% ipython --no-banner

In [1]: import numpy as np

In [2]: np.set_printoptions(precision=4, suppress=True, linewidth=160, legacy="1.25")

In [3]: F = np.maximum(np.array([[-6],
   ...:     [9],
   ...:     [6],
   ...:     [3],
   ...:     [6],
   ...:     [5],
   ...:     [3],
   ...:     [-6],
   ...:     [-6],
   ...:     [8],
   ...:     [2],
   ...:     [7],
   ...:     [0],
   ...:     [-6],
   ...:     [-5],
   ...:     [2]]) @ np.array([[0, 0, 1, -1]]) + np.array([2, 1, 1, 1]), 0)

In [4]: F
Out[4]: 
array([[ 2,  1,  0,  7],
       [ 2,  1, 10,  0],
       [ 2,  1,  7,  0],
       [ 2,  1,  4,  0],
       [ 2,  1,  7,  0],
       [ 2,  1,  6,  0],
       [ 2,  1,  4,  0],
       [ 2,  1,  0,  7],
       [ 2,  1,  0,  7],
       [ 2,  1,  9,  0],
       [ 2,  1,  3,  0],
       [ 2,  1,  8,  0],
       [ 2,  1,  1,  1],
       [ 2,  1,  0,  7],
       [ 2,  1,  0,  6],
       [ 2,  1,  3,  0]])

In [5]: Uu, s, Vh = np.linalg.svd(F)

In [6]: evecs = Vh[:(s > 1e-8).sum()]

In [7]: rng = np.random.default_rng(818027)

In [8]: x0 = F[11] + 5 * F[1] + rng.integers(2) * np.eye(4)[0]

In [9]: x0
Out[9]: array([12.,  6., 58.,  0.])

In [10]: np.allclose(evecs.T @ evecs @ x0, x0)
Out[10]: True

In [11]: print(np.round(evecs.T @ evecs, 4) + 0)
[[0.8 0.4 0.  0. ]
 [0.4 0.2 0.  0. ]
 [0.  0.  1.  0. ]
 [0.  0.  0.  1. ]]

In [12]: np.abs(np.diag(np.linalg.qr(F)[1])) > 1e-9
Out[12]: array([ True, False,  True,  True])

In [13]: np.linalg.lstsq(F[:-1].T, F[-1])[2]
Out[13]: 3

In [14]: np.unique(F.round(6), axis=0).shape
Out[14]: (10, 4)

In [15]: gram = F.T @ F

In [16]: np.diag(gram)
Out[16]: array([ 64,  16, 430, 233])

In [17]: gram
Out[17]: 
array([[ 64,  32, 124,  70],
       [ 32,  16,  62,  35],
       [124,  62, 430,   1],
       [ 70,  35,   1, 233]])

In [18]: round(float(np.linalg.norm(F, 2) / np.linalg.norm(F)), 4)
Out[18]: 0.8048

In [19]: r0 = np.array([-1, 0, 1, -2])

In [20]: g = np.array([6, 8, 0])

In [21]: feats = np.outer(r0, g)

In [22]: feats
Out[22]: 
array([[ -6,  -8,   0],
       [  0,   0,   0],
       [  6,   8,   0],
       [-12, -16,   0]])

In [23]: rk = np.linalg.matrix_rank(feats)

In [24]: rk
Out[24]: 1

In [25]: ns = np.linalg.svd(feats)[2][rk:].T

In [26]: ns.shape
Out[26]: (3, 2)

In [27]: ns @ ns.T
Out[27]: 
array([[ 0.64, -0.48,  0.  ],
       [-0.48,  0.36,  0.  ],
       [ 0.  ,  0.  ,  1.  ]])

In [28]: print([int(np.linalg.matrix_rank(feats[:, :j + 1])) for j in range(3)])
[1, 1, 1]

In [29]: round(np.trace(np.linalg.pinv(feats) @ feats), 4)
Out[29]: 1.0

In [30]: np.allclose(feats[:-1].T @ np.linalg.lstsq(feats[:-1].T, feats[-1])[0], feats[-1])
Out[30]: True

In [31]: np.linalg.lstsq(feats[:-1].T, feats[-1])[2]
Out[31]: 1

In [32]: Uu, s, Vh = np.linalg.svd(feats)

In [33]: evecs = Vh[:(s > 1e-8).sum()]

In [34]: x0 = feats[3] + 3 * feats[0] + rng.integers(2) * np.eye(3)[1]

In [35]: x0
Out[35]: array([-30., -39.,   0.])

In [36]: np.diag(evecs.T @ evecs)
Out[36]: array([0.36, 0.64, 0.  ])

In [37]: J = np.load("run11.npy")

In [38]: J
Out[38]: 
array([[ 0.24,  0.12,  0.68,  0.2 ,  0.52],
       [-1.68, -0.84, -4.76, -1.4 , -3.64],
       [-0.18, -0.09, -0.51, -0.15, -0.39],
       [ 0.78,  0.39,  2.21,  0.65,  1.69],
       [ 0.24,  0.12,  0.68,  0.2 ,  0.52]])

In [39]: round(float(np.trace(np.linalg.pinv(J) @ J)), 4)
Out[39]: 1.0

In [40]: print(np.argsort(-np.linalg.norm(J, axis=0).round(6), kind="stable")[:3])
[2 4 0]

In [41]: round(float(np.linalg.norm(J, 2) / np.linalg.norm(J)), 4)
Out[41]: 1.0

In [42]: np.linalg.matrix_rank(J, rtol=0.1)
Out[42]: 1

In [43]: np.round(np.sort(np.abs(np.linalg.eigvals(J))), 4) + 0
Out[43]: array([0.  , 0.  , 0.  , 0.  , 0.06])

In [44]: assert J == J.T
---------------------------------------------------------------------------
ValueError                                Traceback (most recent call last)
Cell In[44], line 1
----> 1 assert J == J.T

ValueError: The truth value of an array with more than one element is ambiguous. Use a.any() or a.all()

In [45]: np.allclose(J, J.T)
Out[45]: False

In [46]: W1 = np.array([[0, 1, 1], [-2, -2, -1], [1, -1, -2], [0, 1, -2], [1, -1, -2]])

In [47]: coef = np.array([-9, 3, 1])

In [48]: hid = np.maximum(J @ W1 + coef, 0)

In [49]: (hid > 0).mean(axis=0)
Out[49]: array([0. , 0.8, 0.4])

In [50]: (hid > 0).astype(int)
Out[50]: 
array([[0, 1, 0],
       [0, 1, 1],
       [0, 1, 1],
       [0, 0, 0],
       [0, 1, 0]])

In [51]: W2 = np.array([[1, 1, 8], [3, 4, 0], [1, 9, 7]])

In [52]: hid @ W2
Out[52]: 
array([[  6.  ,   8.  ,   0.  ],
       [ 49.76, 217.84, 138.32],
       [ 14.26,  42.09,  21.07],
       [  0.  ,   0.  ,   0.  ],
       [  6.  ,   8.  ,   0.  ]])

In [53]: O, _ = np.linalg.qr(np.array([[-0.7, -0.2, 0.5, -0.6, -0.8],
    ...:     [-0.6, 0.2, 1.6, 0.4, 0.2],
    ...:     [1.7, -0.4, -0.5, -1.2, -1.6],
    ...:     [-1.1, -0.2, -0.1, 0.6, -0.2],
    ...:     [0.8, 0.6, -0.9, 0.5, 1.8]]))

In [54]: E = 3 * O

In [55]: E
Out[55]: 
array([[-0.8882,  0.7314, -0.2443,  2.5203,  1.1245],
       [-0.7613, -0.7663, -2.5216, -0.725 ,  0.9742],
       [ 2.1571,  1.546 , -0.5519, -0.2997,  1.25  ],
       [-1.3958,  0.7206,  1.2703, -1.3597,  1.7522],
       [ 1.0151, -2.229 ,  0.8146,  0.4288,  1.4675]])

In [56]: def softmax(z):
    ...:     e = np.exp(z - z.max(axis=-1, keepdims=True))
    ...:     return e / e.sum(axis=-1, keepdims=True)
    ...: 

In [57]: print(softmax(J[1] + -1))
[0.2072 0.4799 0.0095 0.2741 0.0292]

In [58]: print(np.round(softmax(10 * J[1]), 4) + 0)
[0.0002 0.9961 0.     0.0037 0.    ]

In [59]: softmax(J).sum(axis=1)
Out[59]: array([1., 1., 1., 1., 1.])

In [60]: S = J @ J.T / np.sqrt(5)

In [61]: softmax(S)[1] @ J
Out[61]: array([-1.68, -0.84, -4.76, -1.4 , -3.64])

In [62]: r0, g = E[4], E[0]

In [63]: r0 @ r0
Out[63]: 9.0

In [64]: round(r0 @ g, 4)
Out[64]: 0.0

In [65]: p = (r0 @ g) / (r0 @ r0) * r0

In [66]: g - p
Out[66]: array([-0.8882,  0.7314, -0.2443,  2.5203,  1.1245])

In [67]: round(np.linalg.norm(r0 + g) ** 2 + np.linalg.norm(r0 - g) ** 2, 4)
Out[67]: 36.0

In [68]: p.round(4) + 0
Out[68]: array([0., 0., 0., 0., 0.])

In [69]: print(np.linalg.matrix_rank(np.outer(r0, g)))
1

In [70]: hat = np.triu(np.array([[2, -1, -2, -2, -2],
    ...:     [2, 1, 0, 1, -1],
    ...:     [0, -1, 2, 1, 2],
    ...:     [1, -1, 1, 2, -2],
    ...:     [-2, 2, 1, -1, 1]]), 1) + np.eye(5)

In [71]: out = hat @ E @ np.linalg.inv(hat)

In [72]: print(round(float(np.trace(out)), 4), np.round(np.trace(E), 4))
-2.0986 -2.0986

In [73]: print(np.linalg.matrix_rank(out))
5

In [74]: x0 = np.array([-2, 3, 3, -1, 1])

In [75]: y = E @ x0

In [76]: coef, lr = np.zeros(5), 1 / np.linalg.norm(E, 2) ** 2

In [77]: for i in range(8):
    ...:     coef -= lr * E.T @ (E @ coef - y)
    ...:     if i % 2 == 0: print(i, round(np.linalg.norm(E @ coef - y), 4))
    ...: 
0 0.0
2 0.0
4 0.0
6 0.0

In [78]: np.round(np.linalg.cond(E), 4)
Out[78]: 1.0

In [79]: coef
Out[79]: array([-2.,  3.,  3., -1.,  1.])

In [80]: blk = np.stack([E, 2 * E, E[::-1]])

In [81]: blk.shape
Out[81]: (3, 5, 5)

In [82]: np.einsum("bij,cij->bc", blk, blk)
Out[82]: 
array([[ 45.,  90.,   9.],
       [ 90., 180.,  18.],
       [  9.,  18.,  45.]])

In [83]: (blk @ E.T).shape
Out[83]: (3, 5, 5)

In [84]: print(np.linalg.det(blk))
[ 243. 7776.  243.]

In [85]: np.linalg.matrix_rank(blk.reshape(3, -1))
Out[85]: 2

In [86]: arr = np.load("a.npy")

In [87]: arr
Out[87]: 
array([[-1,  1,  0,  0,  2],
       [ 2, -1,  1,  0,  0],
       [ 0,  2, -1,  1,  0],
       [ 0,  0,  2, -1,  1],
       [ 1,  0,  0,  2, -1]])

In [88]: np.kron(np.eye(2, dtype=int), arr)
Out[88]: 
array([[-1,  1,  0,  0,  2,  0,  0,  0,  0,  0],
       [ 2, -1,  1,  0,  0,  0,  0,  0,  0,  0],
       [ 0,  2, -1,  1,  0,  0,  0,  0,  0,  0],
       [ 0,  0,  2, -1,  1,  0,  0,  0,  0,  0],
       [ 1,  0,  0,  2, -1,  0,  0,  0,  0,  0],
       [ 0,  0,  0,  0,  0, -1,  1,  0,  0,  2],
       [ 0,  0,  0,  0,  0,  2, -1,  1,  0,  0],
       [ 0,  0,  0,  0,  0,  0,  2, -1,  1,  0],
       [ 0,  0,  0,  0,  0,  0,  0,  2, -1,  1],
       [ 0,  0,  0,  0,  0,  1,  0,  0,  2, -1]])

In [89]: np.round(np.linalg.det(2 * arr), 4), round(float(np.linalg.det(arr)), 4)
Out[89]: (704.0, 22.0)

In [90]: round(np.linalg.eigvals(arr).sum().real, 4)
Out[90]: -5.0

In [91]: out = arr / np.linalg.norm(arr, axis=1, keepdims=True)

In [92]: gram = out @ out.T

In [93]: (np.abs(gram) > 0.9).astype(int)
Out[93]: 
array([[1, 0, 0, 0, 0],
       [0, 1, 0, 0, 0],
       [0, 0, 1, 0, 0],
       [0, 0, 0, 1, 0],
       [0, 0, 0, 0, 1]])

In [94]: np.linalg.norm(out, axis=1)
Out[94]: array([1., 1., 1., 1., 1.])

In [95]: np.argwhere(np.triu(np.abs(gram) > 0.95, 1))
Out[95]: array([], shape=(0, 2), dtype=int64)

In [96]: out = arr[0, 0] * arr[1:] - np.outer(arr[1:, 0], arr[0])

In [97]: out
Out[97]: 
array([[ 0, -1, -1,  0, -4],
       [ 0, -2,  1, -1,  0],
       [ 0,  0, -2,  1, -1],
       [ 0, -1,  0, -2, -1]])

In [98]: print(np.linalg.matrix_rank(out), np.linalg.matrix_rank(arr))
4 5

In [99]: x0 = np.array([0, -1, 1])

In [100]: h1 = np.maximum(feats @ x0, 0)

In [101]: print(np.maximum(feats @ x0, 0) - np.maximum(-feats @ x0, 0))
[ 8  0 -8 16]

In [102]: feats * (h1 > 1e-9)[:, None]
Out[102]: 
array([[ -6,  -8,   0],
       [  0,   0,   0],
       [  0,   0,   0],
       [-12, -16,   0]])

In [103]: feats.T @ h1
Out[103]: array([-240, -320,    0])

In [104]: h1
Out[104]: array([ 8,  0,  0, 16])

In [105]: np.maximum(feats @ (3 * x0), 0)
Out[105]: array([24,  0,  0, 48])

In [106]: print(np.tanh(feats @ x0))
[ 1.  0. -1.  1.]

In [107]: x0 = np.array([1, 1, -2, -1, -1])

In [108]: y = arr @ x0

In [109]: coef, lr = np.zeros(5), 1 / np.linalg.norm(arr, 2) ** 2

In [110]: for i in range(10):
     ...:     coef -= lr * arr.T @ (arr @ coef - y)
     ...:     if i % 2 == 0: print(i, round(np.linalg.norm(arr @ coef - y), 4))
     ...: 
0 2.3718
2 1.8312
4 1.5165
6 1.285
8 1.0961

In [111]: coef
Out[111]: array([ 0.3803,  0.5848, -1.6269, -0.3443, -0.9579])

In [112]: A = np.loadtxt("data.csv", delimiter=",")

In [113]: A
Out[113]: 
array([[ 1., -1.,  1., -1.],
       [ 1.,  0.,  0.,  0.],
       [ 1.,  1.,  1.,  1.],
       [ 1.,  2.,  4.,  8.],
       [ 1.,  3.,  9., 27.]])

In [114]: out = np.array([[0, 0], [0, 0], [0, 2], [0, 0]])

In [115]: out.T @ A.T
Out[115]: 
array([[ 0.,  0.,  0.,  0.,  0.],
       [ 2.,  0.,  2.,  8., 18.]])

In [116]: A @ out
Out[116]: 
array([[ 0.,  2.],
       [ 0.,  0.],
       [ 0.,  2.],
       [ 0.,  8.],
       [ 0., 18.]])

In [117]: np.einsum("ij->j", A)
Out[117]: array([ 5.,  5., 15., 35.])
